% python3 -q
>>> import numpy as np
>>> np.set_printoptions(suppress=True, linewidth=160)
>>> F = np.array([[0.31, -0.19, 0.17, 0.27, -0.63],
...     [1.01, -0.4, 0.38, 0.7, -1.51],
...     [0.22, 0.8, -0.38, -0.56, 1.89],
...     [-2.75, 1.68, -0.82, -1.61, 4.72],
...     [2.13, -1.44, 0.98, 1.73, -4.48],
...     [0.3, -1.47, 1.3, 1.68, -4.63]])
>>> Y = np.c_[F[:, :4] @ np.array([[3, 3, -1, -1], [1, 0, -3, -2], [-2, -3, 2, -2], [-1, -1, 3, -1]]), np.array([-1, 2, 2, 0, -2, 2])]
>>> Y.round(2)
array([[ 0.13,  0.15,  1.41, -0.54, -1.  ],
       [ 1.17,  1.19,  3.05, -1.67,  2.  ],
       [ 2.78,  2.36, -5.06, -0.5 ,  2.  ],
       [-3.32, -4.18, -8.76,  2.64,  0.  ],
       [ 1.26,  1.72,  9.34, -2.94, -2.  ],
       [-4.85, -4.68, 11.75, -1.64,  2.  ]])
>>> np.round(np.linalg.lstsq(F, Y[:, 0])[0], 2) + 0
array([ 3.,  1., -2., -1.,  0.])
>>> np.linalg.matrix_rank(Y)
np.int64(5)
>>> np.round(np.linalg.norm(Y - F @ np.linalg.lstsq(F, Y)[0], axis=0), 2) + 0
array([0.  , 0.  , 0.  , 0.  , 2.76])
>>> np.linalg.matrix_rank(np.c_[F, Y])
np.int64(6)
>>> W0 = np.loadtxt("x.csv", delimiter=",")
>>> W0
array([[ 3.44,  1.84, -3.94,  2.32,  3.73, -3.88,  4.  , -4.13, -4.07,  3.77,  0.43, -1.88],
       [ 1.14,  0.3 , -0.87,  0.5 ,  1.11, -0.18,  1.  , -0.84, -0.36,  0.38,  0.24, -0.51],
       [-1.34, -0.65,  1.14, -0.21, -1.18,  0.59, -1.4 ,  0.74,  0.71, -0.54,  0.55,  0.11],
       [-5.66, -2.88,  6.06, -3.22, -5.78,  5.43, -5.32,  5.47,  5.72, -5.87,  0.46,  2.39],
       [ 3.29,  1.9 , -2.55,  1.61,  2.78, -2.61,  2.9 , -2.94, -2.57,  2.74,  0.02, -1.6 ],
       [-3.84, -1.59,  3.39, -1.97, -3.41,  3.7 , -3.63,  3.35,  3.52, -3.3 , -0.45,  1.35],
       [-0.25,  0.48, -0.11, -0.48,  0.17, -0.25, -0.68, -0.05,  0.56, -0.34,  0.25,  0.42],
       [ 2.15,  1.15, -2.14,  1.02,  1.82, -2.1 ,  2.16, -1.85, -2.14,  2.1 , -0.28, -0.85],
       [-0.64, -0.14,  0.72,  0.22, -0.85,  0.49, -0.54,  0.73,  0.51, -0.89, -0.59,  0.73],
       [-3.04, -1.57,  3.43, -1.42, -3.04,  3.54, -3.05,  2.93,  2.8 , -2.97,  0.53,  1.45]])
>>> np.linalg.cond(W0) > 100
np.True_
>>> [round(float(x), 2) for x in np.linalg.svd(W0, compute_uv=False)[:3]]
[26.98, 1.51, 1.4]
